$ python -q
>>> import numpy as np
>>> import numpy.linalg as la
>>> np.set_printoptions(suppress=True, linewidth=140)
>>> rd = lambda a: np.round(a, 3) + 0
>>> J = np.loadtxt("block11.csv", delimiter=",")
>>> J
array([[-5., -3., -6., -2., -2., -3.],
       [ 0.,  2., -1.,  3.,  3.,  2.],
       [-3., -1., -4.,  0.,  0., -1.],
       [-1.,  1., -2.,  2.,  2.,  1.],
       [-4., -2., -5., -1., -1., -2.],
       [-4., -2., -5., -1., -1., -2.],
       [-1.,  1., -2.,  2.,  2.,  1.],
       [ 0.,  2., -1.,  3.,  3.,  2.],
       [-4., -2., -5., -1., -1., -2.],
       [-1.,  1., -2.,  2.,  2.,  1.],
       [-3., -1., -4.,  0.,  0., -1.],
       [-4., -2., -5., -1., -1., -2.],
       [-2.,  0., -3.,  1.,  1.,  0.],
       [ 1.,  3.,  0.,  4.,  4.,  3.],
       [-4., -2., -5., -1., -1., -2.]])
>>> dist = la.norm(J[:, None] - J[None], axis=-1)
>>> np.flatnonzero(dist[10] < dist.mean() / 2)
array([ 2,  4,  5,  8, 10, 11, 12, 14])
>>> rd(la.norm(J, axis=1))
array([9.327, 5.196, 5.196, 3.873, 7.141, 7.141, 3.873, 5.196, 7.141, 3.873, 5.196, 7.141, 3.873, 7.141, 7.141])
>>> np.unravel_index(dist.round(6).argmax(), dist.shape)
(np.int64(0), np.int64(13))
>>> la.matrix_rank(dist ** 2)
np.int64(3)
>>> rd(dist[:5, :5])
array([[ 0.   , 12.247,  4.899,  9.798,  2.449],
       [12.247,  0.   ,  7.348,  2.449,  9.798],
       [ 4.899,  7.348,  0.   ,  4.899,  2.449],
       [ 9.798,  2.449,  4.899,  0.   ,  7.348],
       [ 2.449,  9.798,  2.449,  7.348,  0.   ]])
>>> data = np.loadtxt("sample5.csv", delimiter=",")
>>> data
array([[  5.,   6.,   7.,   8.,   9.,  10.,  11.,  12.,  13.,  14.,  15.,  16.,  17.,  18.,  19.],
       [ 20.,  21.,  22.,  23.,  24.,  25.,  26.,  27.,  28.,  29.,  30.,  31.,  32.,  33.,  34.],
       [ 35.,  36.,  37.,  38.,  39.,  40.,  41.,  42.,  43.,  44.,  45.,  46.,  47.,  48.,  49.],
       [ 50.,  51.,  52.,  53.,  54.,  55.,  56.,  57.,  58.,  59.,  60.,  61.,  62.,  63.,  64.],
       [ 65.,  66.,  67.,  68.,  69.,  70.,  71.,  72.,  73.,  74.,  75.,  76.,  77.,  78.,  79.],
       [ 80.,  81.,  82.,  83.,  84.,  85.,  86.,  87.,  88.,  89.,  90.,  91.,  92.,  93.,  94.],
       [ 95.,  96.,  97.,  98.,  99., 100., 101., 102., 103., 104., 105., 106., 107., 108., 109.],
       [110., 111., 112., 113., 114., 115., 116., 117., 118., 119., 120., 121., 122., 123., 124.],
       [125., 126., 127., 128., 129., 130., 131., 132., 133., 134., 135., 136., 137., 138., 139.],
       [140., 141., 142., 143., 144., 145., 146., 147., 148., 149., 150., 151., 152., 153., 154.],
       [155., 156., 157., 158., 159., 160., 161., 162., 163., 164., 165., 166., 167., 168., 169.],
       [170., 171., 172., 173., 174., 175., 176., 177., 178., 179., 180., 181., 182., 183., 184.]])
>>> # rank 2
>>> def softmax(z):
...     e = np.exp(z - z.max(axis=-1, keepdims=True))
...     return e / e.sum(axis=-1, keepdims=True)
... 
>>> rd(softmax(data[4]))
array([0.   , 0.   , 0.   , 0.   , 0.   , 0.   , 0.   , 0.001, 0.002, 0.004, 0.012, 0.031, 0.086, 0.233, 0.632])
>>> rd(softmax(data[4] + 3))
array([0.   , 0.   , 0.   , 0.   , 0.   , 0.   , 0.   , 0.001, 0.002, 0.004, 0.012, 0.031, 0.086, 0.233, 0.632])
>>> softmax(data).sum(axis=1)
array([1., 1., 1., 1., 1., 1., 1., 1., 1., 1., 1., 1.])
>>> S = data @ data.T / np.sqrt(15)
>>> rd(softmax(S))
array([[0., 0., 0., 0., 0., 0., 0., 0., 0., 0., 0., 1.],
       [0., 0., 0., 0., 0., 0., 0., 0., 0., 0., 0., 1.],
       [0., 0., 0., 0., 0., 0., 0., 0., 0., 0., 0., 1.],
       [0., 0., 0., 0., 0., 0., 0., 0., 0., 0., 0., 1.],
       [0., 0., 0., 0., 0., 0., 0., 0., 0., 0., 0., 1.],
       [0., 0., 0., 0., 0., 0., 0., 0., 0., 0., 0., 1.],
       [0., 0., 0., 0., 0., 0., 0., 0., 0., 0., 0., 1.],
       [0., 0., 0., 0., 0., 0., 0., 0., 0., 0., 0., 1.],
       [0., 0., 0., 0., 0., 0., 0., 0., 0., 0., 0., 1.],
       [0., 0., 0., 0., 0., 0., 0., 0., 0., 0., 0., 1.],
       [0., 0., 0., 0., 0., 0., 0., 0., 0., 0., 0., 1.],
       [0., 0., 0., 0., 0., 0., 0., 0., 0., 0., 0., 1.]])
>>> softmax(S + np.triu(np.full(S.shape, -np.inf), 1))
array([[1., 0., 0., 0., 0., 0., 0., 0., 0., 0., 0., 0.],
       [0., 1., 0., 0., 0., 0., 0., 0., 0., 0., 0., 0.],
       [0., 0., 1., 0., 0., 0., 0., 0., 0., 0., 0., 0.],
       [0., 0., 0., 1., 0., 0., 0., 0., 0., 0., 0., 0.],
       [0., 0., 0., 0., 1., 0., 0., 0., 0., 0., 0., 0.],
       [0., 0., 0., 0., 0., 1., 0., 0., 0., 0., 0., 0.],
       [0., 0., 0., 0., 0., 0., 1., 0., 0., 0., 0., 0.],
       [0., 0., 0., 0., 0., 0., 0., 1., 0., 0., 0., 0.],
       [0., 0., 0., 0., 0., 0., 0., 0., 1., 0., 0., 0.],
       [0., 0., 0., 0., 0., 0., 0., 0., 0., 1., 0., 0.],
       [0., 0., 0., 0., 0., 0., 0., 0., 0., 0., 1., 0.],
       [0., 0., 0., 0., 0., 0., 0., 0., 0., 0., 0., 1.]])
>>> arr = np.load("case6.npy")
>>> arr
array([[ 0.227,  2.92 ,  0.986, -1.852, -0.678,  0.271],
       [ 0.7  ,  0.5  , -1.3  , -0.1  , -0.9  , -1.   ],
       [ 0.   ,  0.2  , -2.5  ,  0.   , -0.1  , -0.7  ],
       [-0.1  , -1.   , -2.4  , -0.8  , -1.4  ,  0.1  ],
       [-1.6  ,  0.5  , -0.7  ,  0.6  , -0.5  , -1.7  ],
       [ 0.2  , -0.2  , -0.5  , -1.3  ,  0.1  , -0.3  ],
       [ 0.2  ,  1.4  ,  0.2  ,  0.1  ,  0.4  , -0.2  ],
       [ 1.4  , -1.3  , -0.2  ,  2.5  ,  0.4  , -1.   ],
       [-0.7  , -0.3  ,  0.1  , -1.9  , -0.8  , -1.   ],
       [ 0.2  ,  2.9  ,  1.1  , -1.8  , -0.9  , -0.2  ],
       [-1.1  , -0.5  ,  0.2  ,  0.2  ,  1.6  ,  0.5  ],
       [-0.3  , -0.5  ,  0.4  ,  0.9  ,  1.1  ,  0.1  ],
       [-1.1  ,  1.   ,  0.2  ,  1.6  , -0.2  , -0.5  ]])
>>> B = arr / la.norm(arr, axis=1, keepdims=True)
>>> gram = B @ B.T
>>> rd(gram[2])
array([-0.209,  0.771,  1.   ,  0.736,  0.455,  0.372, -0.031,  0.104,  0.075, -0.201, -0.204, -0.309,  0.012])
>>> rd(la.norm(B, axis=1))
array([1., 1., 1., 1., 1., 1., 1., 1., 1., 1., 1., 1., 1.])
>>> E = np.loadtxt("x.csv", delimiter=",")
>>> E
array([[ -7.842,   0.128,   0.266],
       [ -7.808,   0.15 ,   0.313],
       [ -7.67 ,   0.221,   0.478],
       [ -7.534,   0.274,   0.61 ],
       [ -7.356,   0.322,   0.747],
       [ -6.994,   0.374,   0.945],
       [ -6.778,   0.384,   1.026],
       [ -6.735,   0.385,   1.039],
       [ -6.625,   0.384,   1.07 ],
       [ -6.455,   0.379,   1.11 ],
       [ -6.162,   0.359,   1.156],
       [ -5.618,   0.295,   1.185],
       [ -5.586,   0.29 ,   1.185],
       [ -5.443,   0.268,   1.182],
       [ -4.475,   0.094,   1.085],
       [ -4.428,   0.085,   1.078],
       [ -4.365,   0.073,   1.067],
       [ -3.559,  -0.088,   0.904],
       [ -3.033,  -0.188,   0.774],
       [ -2.915,  -0.209,   0.743],
       [ -1.183,  -0.383,   0.246],
       [ -0.937,  -0.368,   0.178],
       [ -0.591,  -0.31 ,   0.09 ],
       [ -0.426,  -0.26 ,   0.054],
       [ -0.412,  -0.255,   0.051],
       [ -0.236,  -0.175,   0.02 ],
       [  0.04 ,   0.043,   0.001],
       [  0.303,   0.817,   0.179],
       [  0.253,   1.361,   0.391],
       [  0.249,   1.38 ,   0.4  ],
       [  0.152,   1.784,   0.582],
       [  0.145,   1.809,   0.594],
       [ -0.244,   2.847,   1.122],
       [ -0.251,   2.863,   1.131],
       [ -0.26 ,   2.882,   1.141],
       [ -0.879,   4.119,   1.843],
       [ -1.129,   4.564,   2.109],
       [ -2.3  ,   6.465,   3.298],
       [ -7.081,  13.068,   7.834],
       [ -7.647,  13.796,   8.358],
       [ -8.352,  14.693,   9.009],
       [-10.384,  17.231,  10.877],
       [-12.244,  19.507,  12.579]])
>>> vec = np.array([1, 1, 1])
>>> y = E @ vec
>>> rd(la.solve(E.T @ E, E.T @ y))
array([1., 1., 1.])
>>> rd(la.pinv(E) @ E)
array([[1., 0., 0.],
       [0., 1., 0.],
       [0., 0., 1.]])
>>> rng = np.random.default_rng(9048)
>>> y = y + 0.3 * rng.normal(size=43)
>>> rd(y)
array([-7.359, -7.389, -7.345, -6.636, -6.285, -5.323, -5.01 , -5.61 , -5.236, -4.886, -4.53 , -3.996, -3.953, -3.755, -3.386, -3.021,
       -3.095, -3.015, -2.677, -2.258, -1.459, -0.994, -0.832, -0.406, -0.209, -0.694,  0.083,  1.649,  1.8  ,  2.03 ,  2.069,  2.489,
        4.069,  3.494,  4.036,  4.804,  5.921,  7.633, 13.855, 14.707, 15.559, 18.129, 19.999])
>>> b, *_ = la.lstsq(E, y)
>>> b.round()
array([1., 1., 1.])
>>> rd(la.norm(y - E @ b))
np.float64(1.429)
>>> [round(float(la.norm(la.solve(E.T @ E + lam * np.eye(3), E.T @ y))), 2) for lam in (0, 1, 10, 100)]
[1.76, 1.72, 1.64, 1.41]
>>> B = E / np.sqrt((E ** 2).mean(axis=1, keepdims=True))
>>> rd(B[30])
array([0.14 , 1.641, 0.535])
>>> rd(la.norm(B, axis=1))
array([1.732, 1.732, 1.732, 1.732, 1.732, 1.732, 1.732, 1.732, 1.732, 1.732, 1.732, 1.732, 1.732, 1.732, 1.732, 1.732, 1.732, 1.732, 1.732,
       1.732, 1.732, 1.732, 1.732, 1.732, 1.732, 1.732, 1.732, 1.732, 1.732, 1.732, 1.732, 1.732, 1.732, 1.732, 1.732, 1.732, 1.732, 1.732,
       1.732, 1.732, 1.732, 1.732, 1.732])
>>> la.matrix_rank(E - E.mean(axis=1, keepdims=True))
np.int64(2)
>>> la.matrix_rank(B) == la.matrix_rank(E)
np.True_
>>> P = E @ la.solve(E.T @ E, E.T)
>>> np.allclose(P @ P, P)
True
>>> la.matrix_rank(np.eye(43) - P)
np.int64(40)
>>> rd(P @ E[:, 2])
array([ 0.266,  0.313,  0.478,  0.61 ,  0.747,  0.945,  1.026,  1.039,  1.07 ,  1.11 ,  1.156,  1.185,  1.185,  1.182,  1.085,  1.078,
        1.067,  0.904,  0.774,  0.743,  0.246,  0.178,  0.09 ,  0.054,  0.051,  0.02 ,  0.001,  0.179,  0.391,  0.4  ,  0.582,  0.594,
        1.122,  1.131,  1.141,  1.843,  2.109,  3.298,  7.834,  8.358,  9.009, 10.877, 12.579])
>>> left, sig, Vt = la.svd(E)
>>> np.argmax(sig[:-1] / (sig[1:] + 1e-6)) + 1
np.int64(2)
>>> B = left[:, :2] @ np.diag(sig[:2]) @ Vt[:2]
>>> rd(np.abs(E - B).max())
np.float64(0.613)
>>> M = np.array([[2.02, -1.0, 2.0, -2.0, 2.0],
...     [-1.0, 1.02, 1.0, -1.0, -1.0],
...     [2.0, 2.0, 0.02, 1.0, 0.0],
...     [1.0, 2.0, -2.0, -0.98, 2.0],
...     [2.0, -1.0, 2.0, -2.0, 2.02]])
>>> M
array([[ 2.02, -1.  ,  2.  , -2.  ,  2.  ],
       [-1.  ,  1.02,  1.  , -1.  , -1.  ],
       [ 2.  ,  2.  ,  0.02,  1.  ,  0.  ],
       [ 1.  ,  2.  , -2.  , -0.98,  2.  ],
       [ 2.  , -1.  ,  2.  , -2.  ,  2.02]])
>>> rd(la.det(M[::-1]))
np.float64(1.915)
>>> rd(la.det(M.T))
np.float64(1.915)
>>> np.einsum("ii->", M)
np.float64(4.1)
>>> B = np.array([[2, -4, -7], [5, -2, 3], [3, 4, 8], [-6, 4, 7], [-9, 1, 6]])
>>> rd(np.einsum("ij,ij->i", M, M))
array([17.08,  5.04,  9.  , 13.96, 17.08])
>>> rd(np.einsum("ij->j", M))
array([ 6.02,  3.02,  3.02, -4.98,  5.02])
>>> f, v = M[3], M[4]
>>> rd(f @ f)
np.float64(13.96)
>>> f @ v
np.float64(2.0)
>>> p = (f @ v) / (f @ f) * f
>>> rd(np.outer(f, v))
array([[ 2.  , -1.  ,  2.  , -2.  ,  2.02],
       [ 4.  , -2.  ,  4.  , -4.  ,  4.04],
       [-4.  ,  2.  , -4.  ,  4.  , -4.04],
       [-1.96,  0.98, -1.96,  1.96, -1.98],
       [ 4.  , -2.  ,  4.  , -4.  ,  4.04]])
>>> rd(la.norm(f + v) ** 2 + la.norm(f - v) ** 2)
np.float64(62.082)
>>> rd((v - p) @ f)
np.float64(0.0)
>>> left, sig, Vt = la.svd(M)
>>> np.argmax(sig[:-1] / (sig[1:] + 1e-6)) + 1
np.int64(4)
>>> B = left[:, :4] @ np.diag(sig[:4]) @ Vt[:4]
>>> rd(la.norm(M - B) / la.norm(M))
np.float64(0.002)
>>> la.matrix_rank(M, rtol=0.05)
np.int64(4)
>>> X = 2 * np.eye(7) + np.ones((7, 7))
>>> X
array([[3., 1., 1., 1., 1., 1., 1.],
       [1., 3., 1., 1., 1., 1., 1.],
       [1., 1., 3., 1., 1., 1., 1.],
       [1., 1., 1., 3., 1., 1., 1.],
       [1., 1., 1., 1., 3., 1., 1.],
       [1., 1., 1., 1., 1., 3., 1.],
       [1., 1., 1., 1., 1., 1., 3.]])
>>> # symmetric, so the eigenvalues are real
>>> B = M / np.sqrt((M ** 2).mean(axis=1, keepdims=True))
>>> rd(B[4])
array([ 1.082, -0.541,  1.082, -1.082,  1.093])
>>> la.matrix_rank(B) == la.matrix_rank(M)
np.True_
>>> rd(la.norm(B, axis=1))
array([2.236, 2.236, 2.236, 2.236, 2.236])
>>> X.sum(axis=1)
array([9., 9., 9., 9., 9., 9., 9.])
>>> la.matrix_rank(X)
np.int64(7)
>>> np.count_nonzero(X)
np.int64(49)
>>> rd(X.mean(axis=0))
array([1.286, 1.286, 1.286, 1.286, 1.286, 1.286, 1.286])
>>> X @ np.ones(7)
array([9., 9., 9., 9., 9., 9., 9.])
>>> (X @ X)[0]
array([15., 11., 11., 11., 11., 11., 11.])
>>> X @ (-1.0) ** np.arange(7)
array([ 3., -1.,  3., -1.,  3., -1.,  3.])
>>> vec = np.array([2, 2, 2, 1, 1, 1, 1])
>>> y = X @ vec
>>> b, lr = np.zeros(7), 1 / la.norm(X, 2) ** 2
>>> for i in range(6):
...     b -= lr * X.T @ (X @ b - y)
...     if i % 1 == 0: print(i, round(la.norm(X @ b - y), 3))
... 
0 2.489
1 2.366
2 2.25
3 2.138
4 2.033
5 1.932
>>> rd(la.cond(X))
np.float64(4.5)
